$ ipython --no-banner

In [1]: import numpy as np

In [2]: np.set_printoptions(precision=1, suppress=True, linewidth=200)

In [3]: rnd = lambda a: np.round(a, 1) + 0

In [4]: rng = np.random.default_rng(666230)

In [5]: mat = np.eye(4, dtype=int)[rng.permutation(4)] * np.array([2, 3, 1, 1])

In [6]: print(mat)
[[0 0 0 1]
 [2 0 0 0]
 [0 3 0 0]
 [0 0 1 0]]

In [7]: t3 = np.stack([mat, 4 * mat, mat[::-1]])

In [8]: print(np.linalg.matrix_rank(t3.reshape(3, -1)))
2

In [9]: print(t3.sum(axis=0))
[[ 0  0  1  5]
 [10  3  0  0]
 [ 2 15  0  0]
 [ 0  0  5  1]]

In [10]: print(rnd(np.linalg.norm(t3, axis=(1, 2))))
[ 3.9 15.5  3.9]

In [11]: print(rnd(np.linalg.pinv(mat)))
[[0.  0.5 0.  0. ]
 [0.  0.  0.3 0. ]
 [0.  0.  0.  1. ]
 [1.  0.  0.  0. ]]

In [12]: print(mat.T @ mat)
[[4 0 0 0]
 [0 9 0 0]
 [0 0 1 0]
 [0 0 0 1]]

In [13]: M = np.loadtxt("arr.csv", delimiter=",")

In [14]: print(M)
[[ 0. -2. -2.  3.  2.]
 [-2.  3.  4. -6. -4.]
 [-2.  4.  3. -6. -4.]
 [ 3. -6. -6.  8.  6.]
 [ 2. -4. -4.  6.  3.]]

In [15]: vals, V = np.linalg.eigh(M)

In [16]: vec = np.array([7, -4, -2, -6, -7])

In [17]: print(np.abs(M).sum(axis=1).max(), rnd(np.abs(vals).max()))
29.0 21.0

In [18]: print(rnd(V * np.maximum(vals, 0) @ V.T))
[[ 1.  -1.9 -1.9  2.9  1.9]
 [-1.9  3.8  3.8 -5.7 -3.8]
 [-1.9  3.8  3.8 -5.7 -3.8]
 [ 2.9 -5.7 -5.7  8.6  5.7]
 [ 1.9 -3.8 -3.8  5.7  3.8]]
